$ python3 -q
>>> import numpy as np
>>> np.set_printoptions(suppress=True, linewidth=140)
>>> M = np.load("sample17.npy")
>>> M
array([[ 5,  6,  7,  8,  9],
       [10, 11, 12, 13, 14],
       [15, 16, 17, 18, 19],
       [20, 21, 22, 23, 24],
       [25, 26, 27, 28, 29]])
>>> print(np.linalg.cond(M) > 100)
True
>>> [round(float(x), 2) for x in np.linalg.svd(M, compute_uv=False)[:3]]
[92.29, 2.71, 0.0]
>>> np.argsort(-np.linalg.norm(M, axis=0).round(6), kind="stable")[:3]
array([4, 3, 2])
>>> rk = np.linalg.matrix_rank(M)
>>> rk
np.int64(2)
>>> null = np.linalg.svd(M)[2][rk:].T
>>> print(null.shape)
(5, 3)
>>> print(np.linalg.matrix_rank(M.T @ M), np.linalg.matrix_rank(M @ M.T))
2 2
>>> K = np.load("m.npy")
>>> K
array([[-3,  0,  0,  0,  0,  0],
       [ 0, -3,  0,  0,  0,  0],
       [ 0,  0,  0,  0,  0,  0],
       [ 0,  0,  0, -1,  0,  0],
       [ 0,  0,  0,  0, -1,  0],
       [ 0,  0,  0,  0,  0,  1]])
>>> rk = np.linalg.matrix_rank(K)
>>> print(rk)
5
>>> null = np.linalg.svd(K)[2][rk:].T
>>> print(K @ null)
[[0.]
 [0.]
 [0.]
 [0.]
 [0.]
 [0.]]
>>> np.linalg.matrix_rank(K.T @ K), np.linalg.matrix_rank(K @ K.T)
(np.int64(5), np.int64(5))
>>> null.shape
(6, 1)
>>> left, s, Vt = np.linalg.svd(K)
>>> vecs = Vt[:(s > 1e-8).sum()]
>>> rng = np.random.default_rng(826)
>>> x0 = K[5] + 4 * K[3] + rng.integers(2) * np.eye(6)[2]
>>> x0
array([ 0.,  0.,  1., -4.,  0.,  1.])
>>> np.linalg.matrix_rank(np.vstack([K, x0]))
np.int64(6)
>>> np.diag(vecs.T @ vecs)
array([1., 1., 0., 1., 1., 1.])
>>> np.allclose(vecs.T @ vecs @ x0, x0)
False
>>> print(round(float(np.linalg.norm(x0 - vecs.T @ vecs @ x0)), 2))
1.0
>>> print(np.prod(np.diag(K)), round(np.linalg.det(K), 2))
0 0.0
>>> np.round(np.sort(np.linalg.eigvals(K)), 2)
array([-3., -3., -1., -1.,  0.,  1.])
>>> [int(np.linalg.matrix_rank(np.linalg.matrix_power(K, p))) for p in range(1, 7)]
[5, 5, 5, 5, 5, 5]
>>> np.linalg.matrix_rank(K - K[0, 0] * np.eye(6))
np.int64(4)
>>> W2 = np.array([[2, -1, 1]])
>>> F = rng.normal(size=(23, 1)) @ W2 + np.array([1, 0, -2])
>>> print(F.round(2))
[[ 2.73 -0.87 -1.13]
 [ 2.67 -0.84 -1.16]
 [ 0.18  0.41 -2.41]
 [ 0.47  0.27 -2.27]
 [ 1.63 -0.32 -1.68]
 [ 5.5  -2.25  0.25]
 [ 2.07 -0.53 -1.47]
 [ 3.4  -1.2  -0.8 ]
 [-0.66  0.83 -2.83]
 [ 4.96 -1.98 -0.02]
 [-0.66  0.83 -2.83]
 [-2.53  1.77 -3.77]
 [ 5.23 -2.12  0.12]
 [ 3.94 -1.47 -0.53]
 [ 1.07 -0.04 -1.96]
 [-1.73  1.36 -3.36]
 [ 0.91  0.04 -2.04]
 [ 2.29 -0.64 -1.36]
 [-0.88  0.94 -2.94]
 [ 0.3   0.35 -2.35]
 [ 1.28 -0.14 -1.86]
 [ 1.86 -0.43 -1.57]
 [ 1.87 -0.43 -1.57]]
>>> cen = F - F.mean(axis=0)
>>> left, s, Vt = np.linalg.svd(cen, full_matrices=False)
>>> (np.sign(left[:, 0]) == np.sign(left[0, 0])).astype(int)
array([1, 1, 0, 0, 1, 1, 1, 1, 0, 1, 0, 0, 1, 1, 0, 0, 0, 1, 0, 0, 0, 1, 1])
>>> np.round(Vt[0] * np.sign(Vt[0, np.abs(Vt[0]).argmax()]), 2)
array([ 0.82, -0.41,  0.41])
>>> np.round(cen.mean(axis=0), 2) + 0
array([0., 0., 0.])
>>> s.round(2) + 0
array([12.37,  0.  ,  0.  ])
>>> other = F / np.sqrt((F ** 2).mean(axis=1, keepdims=True))
>>> print(np.linalg.matrix_rank(other) == np.linalg.matrix_rank(F))
True
>>> np.round(np.linalg.norm(other, axis=1), 2)
array([1.73, 1.73, 1.73, 1.73, 1.73, 1.73, 1.73, 1.73, 1.73, 1.73, 1.73, 1.73, 1.73, 1.73, 1.73, 1.73, 1.73, 1.73, 1.73, 1.73, 1.73, 1.73,
       1.73])
>>> A = np.load("data.npy")
>>> A
array([[ 1.12,  0.8 , -0.6 ],
       [ 0.91, -1.7 , -0.8 ],
       [-0.54, -0.6 ,  0.2 ],
       [-0.12,  1.4 ,  0.2 ],
       [-1.22, -1.2 ,  0.7 ],
       [-1.26,  2.  ,  0.4 ],
       [ 1.9 , -2.7 , -0.7 ],
       [ 2.72, -0.4 , -1.3 ],
       [ 4.15,  1.2 , -1.9 ],
       [-3.  ,  0.8 ,  1.6 ],
       [-0.84,  0.1 ,  0.2 ],
       [ 3.66, -0.6 , -1.7 ],
       [ 1.93, -0.6 , -1.2 ],
       [-1.07,  0.4 ,  0.7 ]])
>>> W2 = A[[6, 11]].astype(float)
>>> for _ in range(4):
...     z = np.linalg.norm(A[:, None] - W2, axis=-1).argmin(axis=1)
...     W2 = np.array([A[z == j].mean(axis=0) for j in range(2)])
... 
>>> z
array([1, 1, 0, 0, 0, 0, 1, 1, 1, 0, 0, 1, 1, 0])
>>> W2.round(2)
array([[-1.15,  0.41,  0.57],
       [ 2.34, -0.57, -1.17]])
>>> np.round(W2[1] - W2[0], 2)
array([ 3.49, -0.99, -1.74])
>>> T = np.stack([A, 2 * A, A[::-1]])
>>> print((T @ A.T).shape)
(3, 14, 14)
>>> other = np.c_[A[:, :2] @ np.array([[-3, -2], [0, 2]]), np.array([1, 2, 1, 1, 3, 1, 0, 3, 2, 1, 2, 3, 2, 0])]
>>> other.round(2)
array([[ -3.36,  -0.64,   1.  ],
       [ -2.73,  -5.22,   2.  ],
       [  1.62,  -0.12,   1.  ],
       [  0.36,   3.04,   1.  ],
       [  3.66,   0.04,   3.  ],
       [  3.78,   6.52,   1.  ],
       [ -5.7 ,  -9.2 ,   0.  ],
       [ -8.16,  -6.24,   3.  ],
       [-12.45,  -5.9 ,   2.  ],
       [  9.  ,   7.6 ,   1.  ],
       [  2.52,   1.88,   2.  ],
       [-10.98,  -8.52,   3.  ],
       [ -5.79,  -5.06,   2.  ],
       [  3.21,   2.94,   0.  ]])
>>> np.linalg.matrix_rank(np.c_[A, other])
np.int64(4)
>>> np.round(np.linalg.norm(other - A @ np.linalg.lstsq(A, other)[0], axis=0), 2) + 0
array([0.  , 0.  , 6.08])
